>>> import numpy as np
>>> import numpy.linalg as la
>>> np.set_printoptions(precision=1, suppress=True, linewidth=140, sign=" ")
>>> arr = np.load("case10.npy")
>>> arr
array([[ 1, -1,  1, -1],
       [ 1,  0,  0,  0],
       [ 1,  1,  1,  1],
       [ 1,  2,  4,  8]])
>>> round(la.det(2 * arr), 1), round(float(la.det(arr)), 1)
(np.float64(192.0), 12.0)
>>> round(float(la.det(arr.T)), 1)
12.0
>>> np.poly(arr)
array([  1., -10.,  14.,  -2.,  12.])
>>> np.einsum("ii->", arr)
np.int64(10)
>>> np.round(la.eigvals(arr).sum().real, 1)
np.float64(10.0)
>>> np.einsum("ij,ji->", arr, arr)
np.int64(72)
>>> Y = la.inv(arr)
>>> np.round(la.det(arr) * la.det(Y), 1)
np.float64(1.0)
>>> np.allclose(Y, arr.T)
False
>>> np.round(arr @ Y, 1) + 0
array([[ 1.,  0.,  0.,  0.],
       [ 0.,  1.,  0.,  0.],
       [ 0.,  0.,  1.,  0.],
       [ 0.,  0.,  0.,  1.]])
>>> np.round(la.inv(Y), 1) + 0
array([[ 1., -1.,  1., -1.],
       [ 1.,  0.,  0.,  0.],
       [ 1.,  1.,  1.,  1.],
       [ 1.,  2.,  4.,  8.]])
>>> round(float(la.slogdet(arr)[0]), 1)
1.0
>>> feats = np.load("test11.npy")
>>> feats
array([[ 1. ,  0.2,  0. ],
       [ 0.2,  1. ,  0.2],
       [ 0. ,  0.2,  1. ]])
>>> # symmetric
>>> np.einsum("ii->", feats)
np.float64(3.0)
>>> np.poly(feats)
array([ 1. , -3. ,  2.9, -0.9])
>>> np.kron(np.eye(2, dtype=int), feats)
array([[ 1. ,  0.2,  0. ,  0. ,  0. ,  0. ],
       [ 0.2,  1. ,  0.2,  0. ,  0. ,  0. ],
       [ 0. ,  0.2,  1. ,  0. ,  0. ,  0. ],
       [ 0. ,  0. ,  0. ,  1. ,  0.2,  0. ],
       [ 0. ,  0. ,  0. ,  0.2,  1. ,  0.2],
       [ 0. ,  0. ,  0. ,  0. ,  0.2,  1. ]])
>>> np.round(la.det(feats.T), 1)
np.float64(0.9)
>>> vec = np.array([3, 0, 3])
>>> (feats @ vec).argmax()
np.int64(0)
>>> feats @ vec
array([ 3. ,  1.2,  3. ])
>>> (feats * vec).sum(axis=1)
array([ 3. ,  1.2,  3. ])
>>> la.norm(feats @ vec) <= la.norm(feats, 2) * la.norm(vec) + 1e-9
np.True_
>>> feats * vec
array([[ 3. ,  0. ,  0. ],
       [ 0.6,  0. ,  0.6],
       [ 0. ,  0. ,  3. ]])
>>> J = np.loadtxt("block14.csv", delimiter=",")
>>> J
array([[ 0.,  0.,  0.],
       [ 0.,  0.,  0.],
       [ 2., 15.,  8.],
       [ 5.,  9.,  3.],
       [-3.,  6.,  5.],
       [-4.,  0., -4.],
       [-4.,  0., -4.],
       [ 0.,  0.,  0.],
       [-3.,  6.,  5.],
       [-2., 15.,  4.],
       [ 0.,  0.,  0.],
       [-3.,  6.,  5.],
       [-2., 15.,  4.],
       [-7.,  6.,  1.],
       [ 1.,  9., -1.]])
>>> Xc = (J - J.mean(axis=0)) / J.std(axis=0)
>>> Xc.std(axis=0)
array([ 1.,  1.,  1.])
>>> np.argwhere(np.abs(Xc) > 2)
array([[  3,   0],
       [ 13,   0]])
>>> beta = la.lstsq(np.delete(Xc, 0, axis=1), Xc[:, 0])[0]
>>> beta
array([ 0.1,  0.1])
>>> Y = np.array([[6, -9, -6]])
>>> mat = np.block([[np.zeros((1, 1)), Y], [Y.T, np.zeros((3, 3))]])
>>> mat
array([[ 0.,  6., -9., -6.],
       [ 6.,  0.,  0.,  0.],
       [-9.,  0.,  0.,  0.],
       [-6.,  0.,  0.,  0.]])
>>> round(la.norm(mat[3], 1), 1), round(la.norm(mat[3], np.inf), 1)
(np.float64(6.0), np.float64(6.0))
>>> la.norm(mat, axis=0)
array([ 12.4,   6. ,   9. ,   6. ])
>>> la.norm(mat, axis=1).argmax()
np.int64(0)
>>> round(float(la.norm(mat, 2)), 1)
12.4
>>> la.norm(mat, axis=1)
array([ 12.4,   6. ,   9. ,   6. ])
>>> np.round(la.norm(mat, 1), 1), round(float(la.norm(mat, np.inf)), 1)
(np.float64(21.0), 21.0)
